% ipython --no-banner

In [1]: import numpy as np

In [2]: import numpy.linalg as la

In [3]: np.set_printoptions(precision=4, suppress=True, linewidth=120)

In [4]: def rd(a):
   ...:     return np.round(a, 4) + 0
   ...: 

In [5]: X, _ = la.qr(np.array([[0.5, -0.6, -1.6, 1.2, 1.6, 0.9, 0.7, -0.9],
   ...:     [-2.7, -1.2, -0.9, -1.4, -0.4, 0.2, -0.8, 0.9],
   ...:     [0.8, -0.7, 1.2, -1.5, 0.7, -1.0, -0.6, 0.6],
   ...:     [1.1, -1.1, -0.4, 0.4, -1.0, 0.2, 0.2, 0.6],
   ...:     [1.7, 1.0, 0.2, -1.4, 1.4, 0.6, 2.2, -0.5],
   ...:     [0.4, -0.9, 0.0, -0.1, 1.1, 0.7, -0.1, 1.9],
   ...:     [-0.3, 0.1, 1.8, 1.0, 2.2, -0.4, -0.9, 0.7],
   ...:     [-1.2, 0.4, -0.4, -0.5, 1.0, 1.8, -1.7, 1.5]]))

In [6]: rd(X)
Out[6]: 
array([[-0.1338, -0.2947,  0.5429, -0.3096,  0.5742,  0.3429,  0.196 ,  0.1374],
       [ 0.7224, -0.3569,  0.0704,  0.3893,  0.0961,  0.1768, -0.345 ,  0.1862],
       [-0.214 , -0.3574, -0.4725,  0.474 ,  0.126 ,  0.2297,  0.552 ,  0.0726],
       [-0.2943, -0.5518,  0.082 , -0.0795, -0.2698, -0.4681, -0.1465,  0.5315],
       [-0.4548,  0.332 ,  0.115 ,  0.5502,  0.3568, -0.0068, -0.4417,  0.2107],
       [-0.107 , -0.42  , -0.0761,  0.0411,  0.3282, -0.3741, -0.2402, -0.7065],
       [ 0.0803,  0.0627, -0.6591, -0.4437,  0.4551, -0.0105, -0.2501,  0.2977],
       [ 0.3211,  0.2509,  0.1302,  0.1422,  0.3609, -0.6627,  0.4483,  0.1625]])

In [7]: gram = X.T @ X

In [8]: rd(np.diag(gram))
Out[8]: array([1., 1., 1., 1., 1., 1., 1., 1.])

In [9]: rd(np.trace(gram)), rd((X ** 2).sum())
Out[9]: (np.float64(8.0), np.float64(8.0))

In [10]: la.matrix_rank(gram)
Out[10]: np.int64(8)

In [11]: r0 = np.array([0, -1, 3, 3, 0, 2, 2, 3])

In [12]: M2 = X + np.outer(r0, np.eye(8)[0])

In [13]: rd(M2)
Out[13]: 
array([[-0.1338, -0.2947,  0.5429, -0.3096,  0.5742,  0.3429,  0.196 ,  0.1374],
       [-0.2776, -0.3569,  0.0704,  0.3893,  0.0961,  0.1768, -0.345 ,  0.1862],
       [ 2.786 , -0.3574, -0.4725,  0.474 ,  0.126 ,  0.2297,  0.552 ,  0.0726],
       [ 2.7057, -0.5518,  0.082 , -0.0795, -0.2698, -0.4681, -0.1465,  0.5315],
       [-0.4548,  0.332 ,  0.115 ,  0.5502,  0.3568, -0.0068, -0.4417,  0.2107],
       [ 1.893 , -0.42  , -0.0761,  0.0411,  0.3282, -0.3741, -0.2402, -0.7065],
       [ 2.0803,  0.0627, -0.6591, -0.4437,  0.4551, -0.0105, -0.2501,  0.2977],
       [ 3.3211,  0.2509,  0.1302,  0.1422,  0.3609, -0.6627,  0.4483,  0.1625]])

In [14]: la.matrix_rank(la.inv(M2) - la.inv(X), tol=1e-8)
Out[14]: np.int64(1)

In [15]: rd(la.det(M2) / la.det(X)), rd(1 + la.solve(X, r0)[0])
Out[15]: (np.float64(-0.3377), np.float64(-0.3377))

In [16]: vec = np.array([0, 1, 0, 2, 0, 1, 0, 0])

In [17]: y = X @ vec

In [18]: b, lr = np.zeros(8), 1 / la.norm(X, 2) ** 2

In [19]: for i in range(6):
    ...:     b -= lr * X.T @ (X @ b - y)
    ...:     if i % 2 == 0: print(i, round(la.norm(X @ b - y), 4))
    ...: 
0 0.0
2 0.0
4 0.0

In [20]: rd(b)
Out[20]: array([0., 1., 0., 2., 0., 1., 0., 0.])

In [21]: cent = np.sign(np.array([[1, -2, -3, 5], [-4, -3, 2, 2], [0, 2, 3, -2], [0, -1, -4, 1]]))

In [22]: M2 = (np.tril(cent, -1) + np.eye(4)) @ (np.triu(cent, 1) + np.eye(4))

In [23]: evals = np.array([2, -1, 1, 1])

In [24]: J = np.rint(M2 * evals @ la.inv(M2)) + 0

In [25]: J
Out[25]: 
array([[  7.,   5.,  -8.,  -6.],
       [-10.,  -8.,  14.,  10.],
       [ -4.,  -4.,   7.,   4.],
       [  4.,   4.,  -6.,  -3.]])

In [26]: np.argsort(-la.norm(J, axis=0).round(6), kind="stable")[:3]
Out[26]: array([2, 0, 3])

In [27]: rd(np.abs(la.svd(J)[2][-1]))
Out[27]: array([0.3528, 0.7254, 0.4417, 0.3928])

In [28]: round(np.log10(la.cond(J)))
Out[28]: 3

In [29]: la.matrix_rank(J, rtol=0.1)
Out[29]: np.int64(1)
